% python3 -q
>>> import numpy as np
>>> import numpy.linalg as la
>>> np.set_printoptions(precision=2, suppress=True, linewidth=140)
>>> J = np.array([[0, 0, 0, 0], [0, 5, -4, 6], [0, -4, 4, -4], [0, 6, -4, 8]])
>>> J[2] @ J[0]
np.int64(0)
>>> la.norm(J, axis=1).argmax()
np.int64(3)
>>> la.norm(J, axis=0)
array([ 0.  ,  8.77,  6.93, 10.77])
>>> np.round(la.norm(J, 1), 2), round(float(la.norm(J, np.inf)), 2)
(np.float64(18.0), 18.0)
>>> left, sv, VT = la.svd(J)
>>> evecs = VT[:(sv > 1e-8).sum()]
>>> rng = np.random.default_rng(8)
>>> vec = J[3] + -3 * J[0] + rng.integers(2) * np.eye(4)[2]
>>> vec
array([ 0.,  6., -3.,  8.])
>>> evecs.T @ evecs
array([[ 0.  ,  0.  ,  0.  ,  0.  ],
       [ 0.  ,  0.33, -0.33,  0.33],
       [ 0.  , -0.33,  0.83,  0.17],
       [ 0.  ,  0.33,  0.17,  0.83]])
>>> np.allclose(evecs.T @ evecs @ vec, vec)
False
>>> np.diag(evecs.T @ evecs)
array([0.  , 0.33, 0.83, 0.83])
>>> round(la.norm(vec - evecs.T @ evecs @ vec), 2)
np.float64(0.41)
>>> la.matrix_rank(np.vstack([J, vec]))
np.int64(3)
>>> (la.matrix_power((J != 0) + (J.T != 0) + np.eye(4), 4) > 0).astype(int)
array([[1, 0, 0, 0],
       [0, 1, 1, 1],
       [0, 1, 1, 1],
       [0, 1, 1, 1]])
>>> np.round(np.sort(la.eigvals(J).real), 2) + 0
array([ 0.  ,  0.  ,  1.55, 15.45])
>>> W0 = np.array([[-1.27, 4.1, 2.94],
...     [15.47, 8.8, 5.81],
...     [9.34, 7.15, 4.75],
...     [10.29, 5.53, 5.11],
...     [-0.83, 0.42, 3.39],
...     [3.62, -0.14, 4.34],
...     [-3.03, -7.01, 3.69],
...     [7.37, 4.29, 4.64],
...     [-0.11, 3.57, 3.22],
...     [7.62, 3.22, 4.8],
...     [13.44, 5.91, 5.7],
...     [2.98, 1.39, 4.06],
...     [3.08, -2.32, 4.45],
...     [11.87, 9.16, 5.06],
...     [14.56, 2.04, 6.31],
...     [12.12, 3.4, 5.68],
...     [11.85, 3.88, 5.58],
...     [0.51, -3.85, 4.09],
...     [4.55, 8.32, 3.68]])
>>> dist = la.norm(W0[:, None] - W0[None], axis=-1)
>>> np.unravel_index(dist.round(6).argmax(), dist.shape)
(np.int64(1), np.int64(6))
>>> dist[:5, :5]
array([[ 0.  , 17.62, 11.19, 11.85,  3.73],
       [17.62,  0.  ,  6.44,  6.17, 18.49],
       [11.19,  6.44,  0.  ,  1.91, 12.27],
       [11.85,  6.17,  1.91,  0.  , 12.36],
       [ 3.73, 18.49, 12.27, 12.36,  0.  ]])
>>> la.matrix_rank(dist ** 2)
np.int64(5)
>>> vec = np.array([4, 5, 0])
>>> rhs = W0 @ vec
>>> c, lr = np.zeros(3), 1 / la.norm(W0, 2) ** 2
>>> for i in range(40):
...     c -= lr * W0.T @ (W0 @ c - rhs)
...     if i % 10 == 0: print(i, round(la.norm(W0 @ c - rhs), 2))
... 
0 42.96
10 17.4
20 7.25
30 3.23
>>> c
array([3.94, 4.97, 0.15])
>>> O, _ = la.qr(np.array([[-0.2, 1.2], [-1.7, 0.7]]))
>>> E = O[:, :2]
>>> E
array([[-0.12, -0.99],
       [-0.99,  0.12]])
>>> # symmetric, so the eigenvalues are real
>>> E.ravel(order="F")
array([-0.12, -0.99, -0.99,  0.12])
>>> E.reshape(2, 3)
Traceback (most recent call last):
  File "<python-input-35>", line 1, in <module>
    E.reshape(2, 3)
    ~~~~~~~~~^^^^^^
ValueError: cannot reshape array of size 4 into shape (2,3)
>>> t3 = E.reshape(2, 2, -1)
>>> t3[:, 0]
array([[-0.12],
       [-0.99]])
>>> np.einsum("ihd,ihd->ih", t3, t3)
array([[0.01, 0.99],
       [0.99, 0.01]])
>>> t3.sum(axis=1)
array([[-1.11],
       [-0.88]])
